% ipython --no-banner

In [1]: import numpy as np

In [2]: import numpy.linalg as la

In [3]: np.set_printoptions(suppress=True, linewidth=100)

In [4]: A = np.load("x.npy")

In [5]: print(A)
[[ 0  0  0  0  0  0]
 [ 0  3  2  0  3 -2]
 [ 0  0  0  0  0  0]
 [ 0  0  0  0  0  0]
 [ 3  3 -4 -2  4 -5]
 [ 1 -3 -1 -2  5  3]
 [ 2 -2  2  1  3  3]
 [-2 -2  2  2 -2  2]
 [ 2 -2  2  1  3  3]
 [ 1 -1 -3  0  3  0]
 [ 0  0  0  0  0  0]
 [ 2  1 -3 -2 -2 -3]
 [ 4 -3 -7 -4  6  0]
 [ 0  0  0  0  0  0]
 [ 0  0  0  0  0  0]
 [ 0 -3 -7 -3  1 -1]
 [ 2 -2  2  1  3  3]
 [-1 -1 -3 -3  2  0]
 [ 0  3  2  0  3 -2]
 [-3 -3 -1 -1  0  2]
 [ 0  0  0  0  0  0]
 [ 4  2  1 -1  4 -2]]

In [6]: out = np.c_[A[:, :3] @ np.array([[0, 1, 1], [2, 0, 1], [0, 1, 0]]), np.array([5, 8, 0, 9, 8, 1, 3, 4, 7, 3, 2, 9, 2, 6, 9, 6, 0, 4, 2, 2, 0, 3])]

In [7]: print(out)
[[ 0  0  0  5]
 [ 6  2  3  8]
 [ 0  0  0  0]
 [ 0  0  0  9]
 [ 6 -1  6  8]
 [-6  0 -2  1]
 [-4  4  0  3]
 [-4  0 -4  4]
 [-4  4  0  7]
 [-2 -2  0  3]
 [ 0  0  0  2]
 [ 2 -1  3  9]
 [-6 -3  1  2]
 [ 0  0  0  6]
 [ 0  0  0  9]
 [-6 -7 -3  6]
 [-4  4  0  0]
 [-2 -4 -2  4]
 [ 6  2  3  2]
 [-6 -4 -6  2]
 [ 0  0  0  0]
 [ 4  5  6  3]]

In [8]: print(la.matrix_rank(out))
4

In [9]: print(np.round(la.norm(out - A @ la.lstsq(A, out)[0], axis=0), 3) + 0)
[ 0.     0.     0.    19.442]

In [10]: out = np.array([[2, 4], [5, 2], [1, 3]])

In [11]: mat = np.kron(np.eye(3, dtype=int), out)

In [12]: print(mat)
[[2 4 0 0 0 0]
 [5 2 0 0 0 0]
 [1 3 0 0 0 0]
 [0 0 2 4 0 0]
 [0 0 5 2 0 0]
 [0 0 1 3 0 0]
 [0 0 0 0 2 4]
 [0 0 0 0 5 2]
 [0 0 0 0 1 3]]

In [13]: x0 = np.array([3, 3, 3, 0, 2, 0])

In [14]: y = mat @ x0

In [15]: print(y)
[18 21 12  6 15  3  4 10  2]

In [16]: print(np.round(la.lstsq(mat, y)[0], 3) + 0)
[3. 3. 3. 0. 2. 0.]

In [17]: rng = np.random.default_rng(52286)

In [18]: y = y + 0.02 * rng.normal(size=9)

In [19]: print(y.round(3))
[18.033 21.004 12.     6.014 14.994  3.02   4.022  9.992  1.978]

In [20]: beta, *_ = la.lstsq(mat, y)

In [21]: print(round(float(la.norm(y - mat @ beta)), 3))
0.038

In [22]: print(beta.round(3))
[2.999 3.006 2.996 0.006 1.999 0.001]

In [23]: W1 = np.array([[-1, 3, 0, 1, -3],
    ...:     [-5, 0, -2, 2, 3],
    ...:     [2, -1, -5, -3, 1],
    ...:     [2, -5, 0, 4, 2],
    ...:     [4, 3, 3, 3, -3],
    ...:     [0, -2, -5, 3, -2]])

In [24]: beta = np.array([-1, -1, -3, -3, -1])

In [25]: hid = np.maximum(mat @ W1 + beta, 0)

In [26]: print(hid)
[[ 0  5  0  7  5]
 [ 0 14  0  6  0]
 [ 0  2  0  4  5]
 [11  0  0  7  9]
 [13  0  0  0  8]
 [ 7  0  0  6  6]
 [ 7  0  0 15  0]
 [19 10  2 18  0]
 [ 3  0  0  9  0]]

In [27]: print((hid > 0).astype(int))
[[0 1 0 1 1]
 [0 1 0 1 0]
 [0 1 0 1 1]
 [1 0 0 1 1]
 [1 0 0 0 1]
 [1 0 0 1 1]
 [1 0 0 1 0]
 [1 1 1 1 0]
 [1 0 0 1 0]]

In [28]: print(la.matrix_rank(hid))
5

In [29]: print(np.round((hid > 0).mean(axis=0), 3))
[0.667 0.444 0.111 0.889 0.556]

In [30]: cent = np.array([[-2, -1, 2], [0, -2, 2], [-2, -1, -2], [2, 0, 0], [2, -2, 1]])

In [31]: print(hid @ cent)
[[ 24 -20  15]
 [ 12 -28  28]
 [ 18 -14   9]
 [ 10 -29  31]
 [-10 -29  34]
 [ 10 -19  20]
 [ 16  -7  14]
 [ -6 -41  54]
 [ 12  -3   6]]

In [32]: print((hid @ cent).round(6).argmax(axis=1))
[0 2 0 2 2 2 0 2 0]

In [33]: print(W1 @ cent)
[[ -2   1   1]
 [ 24   1  -3]
 [  2   3  13]
 [  8   4  -4]
 [-14  -7   5]
 [ 12  13   4]]
